% ipython --no-banner

In [1]: import numpy as np

In [2]: np.set_printoptions(suppress=True, linewidth=140)

In [3]: K = np.array([[5, 3, 5, -5, -3, -5],
   ...:     [5, 5, 3, -5, -5, -3],
   ...:     [0, 1, 1, 0, -1, -1],
   ...:     [5, 3, 5, -10, -6, -10],
   ...:     [5, 5, 3, -10, -10, -6],
   ...:     [0, 1, 1, 0, -2, -2]])

In [4]: vec = np.array([5, 8, 1, 5, 2, 3])

In [5]: y = K @ vec

In [6]: y
Out[6]: array([  8,  24,   4, -38, -20,  -1])

In [7]: np.round(np.linalg.solve(K.T, K[1]), 2)
Out[7]: array([ 0.,  1.,  0., -0.,  0., -0.])

In [8]: np.round(np.linalg.solve(K, y + K[:, 2]), 2)
Out[8]: array([5., 8., 2., 5., 2., 3.])

In [9]: np.round(np.linalg.solve(K, K[:, 1]), 2)
Out[9]: array([ 0.,  1.,  0., -0., -0., -0.])

In [10]: np.round(np.linalg.solve(K, -2 * y), 2)
Out[10]: array([-10., -16.,  -2., -10.,  -4.,  -6.])

In [11]: rng = np.random.default_rng(563112)

In [12]: labels = rng.permutation(6)

In [13]: labels
Out[13]: array([5, 3, 4, 2, 1, 0])

In [14]: out = K[labels][:, labels]

In [15]: np.trace(out)
Out[15]: np.int64(-11)

In [16]: np.allclose(out, K)
Out[16]: False

In [17]: np.diag(out)
Out[17]: array([ -2, -10, -10,   1,   5,   5])

In [18]: arr = np.load("dump.npy")

In [19]: arr
Out[19]: 
array([[-29.01,  -1.93, -15.99, -16.97, -14.01, -25.97, -24.01, -15.  ,   0.02, -32.02],
       [  7.98,  -8.  , -11.99,   6.99,  -4.02,  -3.01,   2.01,   8.99,  -0.01,  19.02],
       [-31.01,   6.01,  -0.02, -20.01,  -5.99, -16.97, -21.99, -24.  ,   0.02, -44.99],
       [ -5.  ,  -9.03, -13.01,   1.01,  -4.01,  -9.99, -12.02, -12.01,  -0.04,   0.01],
       [-11.98,   3.  ,  -7.02, -10.01, -10.01, -12.03,  -3.98,   8.98,  -0.01, -12.01],
       [ 10.  ,  -6.98,  -9.  ,   7.99,  -2.02,   0.01,   3.99,   9.01,   0.03,  20.02],
       [ 48.99,   7.99,  38.01,  27.98,  30.01,  50.96,  41.99,  17.98,  -0.03,  46.97],
       [ 18.  ,  -1.96,   2.02,  10.99,   4.01,  11.02,  14.  ,  14.98,  -0.03,  24.97]])

In [20]: f, g = arr[4], arr[5]

In [21]: round(float(f @ f), 2)
Out[21]: 787.64

In [22]: round(f @ g, 2)
Out[22]: np.float64(-312.85)

In [23]: pr = (f @ g) / (f @ f) * f

In [24]: np.linalg.matrix_rank(np.outer(f, g))
Out[24]: np.int64(1)

In [25]: np.round(g - pr, 2)
Out[25]: array([  5.24,  -5.79, -11.79,   4.01,  -6.  ,  -4.77,   2.41,  12.58,   0.03,  15.25])

In [26]: pr.round(2) + 0
Out[26]: array([ 4.76, -1.19,  2.79,  3.98,  3.98,  4.78,  1.58, -3.57,  0.  ,  4.77])
